$ ipython --no-banner

In [1]: import numpy as np

In [2]: np.set_printoptions(precision=3, suppress=True, linewidth=120, floatmode="fixed")

In [3]: rnd = lambda a: np.round(a, 3) + 0

In [4]: A = np.load("w.npy")

In [5]: print(A)
[[0 0 0 0 0 0]
 [1 1 0 0 0 0]
 [3 2 0 0 0 0]
 [0 0 0 0 0 0]
 [0 0 1 1 0 0]
 [0 0 3 2 0 0]
 [0 0 0 0 0 0]
 [0 0 0 0 1 1]
 [0 0 0 0 3 2]]

In [6]: hat = A @ np.linalg.solve(A.T @ A, A.T)

In [7]: print(rnd(hat @ A[:, 0]))
[0.000 1.000 3.000 0.000 0.000 0.000 0.000 0.000 0.000]

In [8]: print(rnd(np.linalg.eigvalsh(hat)))
[0.000 0.000 0.000 1.000 1.000 1.000 1.000 1.000 1.000]

In [9]: print(np.allclose(hat @ hat, hat))
True

In [10]: arr = np.load("data.npy")

In [11]: print(arr)
[[ 1.155  0.874  2.940  0.007  1.854]
 [ 1.130  0.966  3.083  0.130  1.945]
 [ 1.055  0.907  2.898  0.256  1.844]
 [ 1.027  0.880  3.088  0.079  1.966]
 [ 0.979  0.812  2.950  0.052  1.970]
 [ 0.802  0.948  3.147 -0.232  1.840]
 [ 0.967  0.968  3.042  0.030  1.864]
 [ 0.979  1.144  2.979 -0.007  2.051]
 [ 1.005  0.958  2.981  0.100  1.990]
 [ 1.095  1.028  3.048  0.036  2.042]
 [ 1.070  0.995  1.766  0.833  3.087]
 [ 1.026  1.175  1.959  0.952  3.043]
 [ 1.139  1.010  1.988  1.029  2.922]
 [ 1.100  0.948  2.059  1.022  3.130]
 [ 1.080  0.903  1.853  1.094  2.824]
 [ 0.914  1.064  2.029  0.796  2.843]
 [ 1.084  0.984  2.081  1.165  3.088]
 [ 0.895  0.826  2.017  0.829  2.996]
 [ 0.982  1.151  1.969  1.119  2.971]
 [ 1.007  0.940  2.093  1.036  2.862]]

In [12]: G = np.cov(arr, rowvar=False)

In [13]: print(np.argwhere(np.triu(np.abs(np.corrcoef(arr.T)) > 0.8, 1)))
[[2 3]
 [2 4]
 [3 4]]

In [14]: print(rnd(np.corrcoef(arr[:, 1], arr[:, 2])[0, 1]))
-0.253

In [15]: print(np.argsort(-arr.std(axis=0).round(6), kind="stable"))
[4 2 3 1 0]

In [16]: print(rnd(np.corrcoef(arr.T)))
[[ 1.000 -0.023 -0.108  0.206  0.098]
 [-0.023  1.000 -0.253  0.246  0.298]
 [-0.108 -0.253  1.000 -0.960 -0.971]
 [ 0.206  0.246 -0.960  1.000  0.957]
 [ 0.098  0.298 -0.971  0.957  1.000]]

In [17]: print(G.shape)
(5, 5)

In [18]: print(rnd(np.polyfit(arr[:, 1], arr[:, 2], 1)))
[-1.352  3.815]

In [19]: rng = np.random.default_rng(8577)

In [20]: labels = rng.integers(0, 3, 10)

In [21]: mat = np.triu((labels[:, None] == labels) & (rng.random((10, 10)) < 0.8), 1).astype(int)

In [22]: mat += mat.T

In [23]: print(mat)
[[0 1 1 0 1 0 0 1 0 1]
 [1 0 1 0 1 0 0 1 0 1]
 [1 1 0 0 0 0 0 1 0 1]
 [0 0 0 0 0 0 0 0 1 0]
 [1 1 0 0 0 0 0 0 0 1]
 [0 0 0 0 0 0 0 0 0 0]
 [0 0 0 0 0 0 0 0 0 0]
 [1 1 1 0 0 0 0 0 0 1]
 [0 0 0 1 0 0 0 0 0 0]
 [1 1 1 0 1 0 0 1 0 0]]

In [24]: print([round(float(np.linalg.det(mat[:i, :i])), 2) + 0 for i in range(1, 11)])
[0.0, -1.0, 2.0, 0.0, 0.0, 0.0, 0.0, 0.0, 0.0, 0.0]

In [25]: print(rnd(np.linalg.eigvalsh(mat).min()))
-1.804

In [26]: print(np.abs(np.diag(np.linalg.qr(mat)[1])) > 1e-9)
[ True  True  True  True  True False False  True  True  True]

In [27]: print(rnd(mat @ np.linalg.pinv(mat) @ mat))
[[0.000 1.000 1.000 0.000 1.000 0.000 0.000 1.000 0.000 1.000]
 [1.000 0.000 1.000 0.000 1.000 0.000 0.000 1.000 0.000 1.000]
 [1.000 1.000 0.000 0.000 0.000 0.000 0.000 1.000 0.000 1.000]
 [0.000 0.000 0.000 0.000 0.000 0.000 0.000 0.000 1.000 0.000]
 [1.000 1.000 0.000 0.000 0.000 0.000 0.000 0.000 0.000 1.000]
 [0.000 0.000 0.000 0.000 0.000 0.000 0.000 0.000 0.000 0.000]
 [0.000 0.000 0.000 0.000 0.000 0.000 0.000 0.000 0.000 0.000]
 [1.000 1.000 1.000 0.000 0.000 0.000 0.000 0.000 0.000 1.000]
 [0.000 0.000 0.000 1.000 0.000 0.000 0.000 0.000 0.000 0.000]
 [1.000 1.000 1.000 0.000 1.000 0.000 0.000 1.000 0.000 0.000]]

In [28]: W0 = np.load("sample6.npy")

In [29]: print(W0)
[[0 0 0]
 [0 0 1]
 [0 1 0]]

In [30]: left, sigma, vt = np.linalg.svd(W0)

In [31]: print(np.argmax(sigma[:-1] / (sigma[1:] + 1e-6)) + 1)
2

In [32]: A2 = left[:, :2] @ np.diag(sigma[:2]) @ vt[:2]

In [33]: print(rnd(np.linalg.norm(W0 - A2) / np.linalg.norm(W0)))
0.0

In [34]: print(rnd(np.linalg.norm(W0 - A2, 2)), sigma[2])
0.0 0.0

In [35]: K = np.diag(np.array([2, 0, 0])) + 4 * np.eye(3, k=1) + 4 * np.eye(3, k=-1)

In [36]: print(K)
[[2.000 4.000 0.000]
 [4.000 0.000 4.000]
 [0.000 4.000 0.000]]

In [37]: ev, vecs = np.linalg.eigh(K)

In [38]: x = np.array([3, 0, 0])

In [39]: print(rnd(vecs * np.maximum(ev, 0) @ vecs.T))
[[2.848 2.462 1.171]
 [2.462 2.788 1.877]
 [1.171 1.877 1.617]]

In [40]: print(rnd(np.linalg.eigvalsh(K[1:, 1:])))
[-4.000  4.000]

In [41]: print(np.abs(K).sum(axis=1).max(), rnd(np.abs(ev).max()))
8.0 6.283

In [42]: u, g = K[2], K[1]

In [43]: print(u @ u)
16.0

In [44]: print(u @ g)
0.0

In [45]: pr = (u @ g) / (u @ u) * u

In [46]: print(rnd(np.linalg.norm(u + g) ** 2 + np.linalg.norm(u - g) ** 2))
96.0

In [47]: print(np.outer(u, g))
[[ 0.000  0.000  0.000]
 [16.000  0.000 16.000]
 [ 0.000  0.000  0.000]]

In [48]: W = np.array([[1, 2, 0, 3], [0, 3, 1, 3], [1, 3, 3, 2]])

In [49]: beta = np.array([1, 2, 1, 0])

In [50]: act = np.maximum(K @ W + beta, 0)

In [51]: print(np.linalg.matrix_rank(act))
3

In [52]: cent = np.array([[-3, -3], [0, 0], [-3, 2], [3, -3]])

In [53]: print((act @ cent).round(6).argmax(axis=1))
[0 0 0]

In [54]: print(act @ cent)
[[ 30.000 -53.000]
 [ -6.000 -61.000]
 [ 18.000 -29.000]]

In [55]: cent = np.array([[1, 2, -1], [0, -1, 1], [2, 2, -1]])

In [56]: M = (rng.random((28, 3)) < 0.25) @ cent

In [57]: print(M)
[[ 0 -1  1]
 [ 2  2 -1]
 [ 0  0  0]
 [ 0  0  0]
 [ 0  0  0]
 [ 0  0  0]
 [ 1  1  0]
 [ 0  0  0]
 [ 0  0  0]
 [ 0  0  0]
 [ 0  0  0]
 [ 1  2 -1]
 [ 0 -1  1]
 [ 2  2 -1]
 [ 2  2 -1]
 [ 0  0  0]
 [ 0  0  0]
 [ 0 -1  1]
 [ 0  0  0]
 [ 1  2 -1]
 [ 0  0  0]
 [ 0 -1  1]
 [ 1  2 -1]
 [ 0 -1  1]
 [ 2  2 -1]
 [ 0  0  0]
 [ 0  0  0]
 [ 1  2 -1]]

In [58]: G = np.cov(M, rowvar=False)

In [59]: print(np.argsort(-M.std(axis=0).round(6), kind="stable"))
[1 0 2]

In [60]: print(np.median(M, axis=0))
[0.000 0.000 0.000]

In [61]: print(rnd(np.linalg.eigvalsh(G)[::-1]))
[2.098 0.132 0.011]

In [62]: print(rnd(np.corrcoef(M.T)))
[[ 1.000  0.876 -0.770]
 [ 0.876  1.000 -0.966]
 [-0.770 -0.966  1.000]]

In [63]: print(rnd(M.std(axis=0)))
[0.731 1.083 0.673]

In [64]: print(G.shape)
(3, 3)

In [65]: theta = np.radians(135)

In [66]: Rm = np.eye(3)

In [67]: Rm[1, 1] = Rm[0, 0] = np.cos(theta)

In [68]: Rm[1, 0], Rm[0, 1] = -np.sin(theta), np.sin(theta)

In [69]: print(rnd(Rm))
[[-0.707  0.707  0.000]
 [-0.707 -0.707  0.000]
 [ 0.000  0.000  1.000]]

In [70]: A2 = M @ Rm.T

In [71]: print(np.allclose(M @ M.T, A2 @ A2.T))
True

In [72]: print(rnd(np.linalg.norm(M, 1)), rnd(np.linalg.norm(M, np.inf)))
22.0 5.0

In [73]: print(rnd(np.linalg.norm(M, 2)))
8.167

In [74]: print(rnd(np.linalg.norm(M[14], 1)), rnd(np.linalg.norm(M[14], np.inf)))
5.0 2.0

In [75]: print(rnd(np.linalg.norm(M) ** 2 / np.linalg.norm(M, 2) ** 2))
1.079

In [76]: cent = M[[5, 17]].astype(float)

In [77]: for _ in range(4):
    ...:     labels = np.linalg.norm(M[:, None] - cent, axis=-1).argmin(axis=1)
    ...:     cent = np.array([M[labels == j].mean(axis=0) for j in range(2)])
    ...: 

In [78]: print(labels)
[1 0 0 0 0 0 0 0 0 0 0 0 1 0 0 0 0 1 0 0 0 1 0 1 0 0 0 0]

In [79]: print(np.abs(cent[1] - cent[0]).argmax())
1

In [80]: theta = rng.uniform(0, 2 * np.pi, 17)

In [81]: q, _ = np.linalg.qr(np.array([[-1.1, -0.4],
    ...:     [1.0, -0.9],
    ...:     [-0.3, 1.3],
    ...:     [0.2, -0.1],
    ...:     [2.3, 1.2],
    ...:     [-1.8, 0.3],
    ...:     [0.4, 0.2]]))

In [82]: feats = 3 * np.c_[np.cos(theta), np.sin(theta)] @ q.T

In [83]: print(rnd(feats))
[[-0.885  1.218 -0.702  0.217  1.732 -1.761  0.304]
 [-0.388  1.741 -1.654  0.260  0.412 -1.684  0.081]
 [-1.041  0.657  0.039  0.150  2.259 -1.485  0.391]
 [ 0.380  1.537 -1.996  0.188 -1.337 -0.800 -0.220]
 [-0.898  1.190 -0.662  0.214  1.770 -1.751  0.310]
 [-0.960 -0.500  1.268 -0.013  2.402 -0.534  0.408]
 [-0.257 -1.634  2.013 -0.209  1.076  0.990  0.174]
 [-0.838 -0.855  1.574 -0.069  2.218 -0.150  0.375]
 [-0.975  0.973 -0.363  0.189  2.013 -1.661  0.351]
 [ 0.452  1.467 -1.971  0.174 -1.486 -0.678 -0.246]
 [-1.065  0.343  0.406  0.108  2.406 -1.270  0.414]
 [ 0.393 -1.740  1.649 -0.260 -0.423  1.687 -0.083]
 [-0.460 -1.459  1.968 -0.173  1.501  0.666  0.248]
 [ 1.056 -0.056 -0.720 -0.068 -2.468  1.045 -0.423]
 [ 0.018 -1.761  1.951 -0.242  0.465  1.347  0.069]
 [-0.389 -1.529  1.993 -0.187  1.356  0.785  0.223]
 [ 0.384  1.534 -1.995  0.188 -1.344 -0.794 -0.221]]

In [84]: # looks like rank 2

In [85]: G = np.cov(feats, rowvar=False)

In [86]: print(rnd(np.corrcoef(feats[:, 6], feats[:, 0])[0, 1]))
-0.977

In [87]: print(rnd(np.polyfit(feats[:, 6], feats[:, 0], 1)))
[-2.388 -0.019]

In [88]: print(rnd(feats.std(axis=0)))
[0.640 1.294 1.502 0.182 1.538 1.170 0.262]

In [89]: print(rnd(np.linalg.eigvalsh(G)[::-1]))
[5.327 3.360 0.000 0.000 0.000 0.000 0.000]

In [90]: print(np.argsort(-feats.std(axis=0).round(6), kind="stable"))
[4 2 1 5 0 6 3]

In [91]: Xc = feats - feats.mean(axis=0)

In [92]: left, sigma, vt = np.linalg.svd(Xc, full_matrices=False)

In [93]: print(np.abs(left[:, 0]).argmax())
3

In [94]: print(rnd(Xc.mean(axis=0)))
[0.000 0.000 0.000 0.000 0.000 0.000 0.000]

In [95]: print(rnd(sigma ** 2 / (sigma ** 2).sum()))
[0.613 0.387 0.000 0.000 0.000 0.000 0.000]

In [96]: print(rnd(sigma))
[9.232 7.332 0.000 0.000 0.000 0.000 0.000]

In [97]: print(rnd((sigma ** 2).sum() ** 2 / (sigma ** 4).sum()))
1.902

In [98]: print(rnd(vt[0] * np.sign(vt[0, np.abs(vt[0]).argmax()])))
[-0.077 -0.550  0.671 -0.071  0.340  0.343  0.055]

In [99]: Xc = feats - feats.mean(axis=0)

In [100]: vecs = np.linalg.svd(Xc)[2][:2]

In [101]: A2 = Xc - Xc @ vecs.T @ vecs

In [102]: print(rnd((Xc @ vecs.T).std(axis=0)))
[2.239 1.778]

In [103]: print(rnd(A2.std(axis=0)))
[0.000 0.000 0.000 0.000 0.000 0.000 0.000]

In [104]: A2 = np.c_[M[:, :2] @ np.array([[-1, 1], [0, 1]]), np.array([-3, 6, 1, -4, 7, 5, 9, -4, 1, 8, 8, 4, -4, 5, 2, 3, 0, -2, 5, 9, -5, 1, 4, -9, 8, -4, -9, 3])]

In [105]: print(A2)
[[ 0 -1 -3]
 [-2  4  6]
 [ 0  0  1]
 [ 0  0 -4]
 [ 0  0  7]
 [ 0  0  5]
 [-1  2  9]
 [ 0  0 -4]
 [ 0  0  1]
 [ 0  0  8]
 [ 0  0  8]
 [-1  3  4]
 [ 0 -1 -4]
 [-2  4  5]
 [-2  4  2]
 [ 0  0  3]
 [ 0  0  0]
 [ 0 -1 -2]
 [ 0  0  5]
 [-1  3  9]
 [ 0  0 -5]
 [ 0 -1  1]
 [-1  3  4]
 [ 0 -1 -9]
 [-2  4  8]
 [ 0  0 -4]
 [ 0  0 -9]
 [-1  3  3]]

In [106]: print(rnd(np.linalg.norm(A2 - M @ np.linalg.lstsq(M, A2)[0], axis=0)))
[ 0.000  0.000 22.885]

In [107]: print(rnd(np.linalg.norm(np.linalg.qr(M)[0].T @ A2, axis=0) ** 2 / ((A2 ** 2).sum(axis=0) + 1e-12)))
[1.000 1.000 0.373]

In [108]: print(np.linalg.matrix_rank(A2))
3
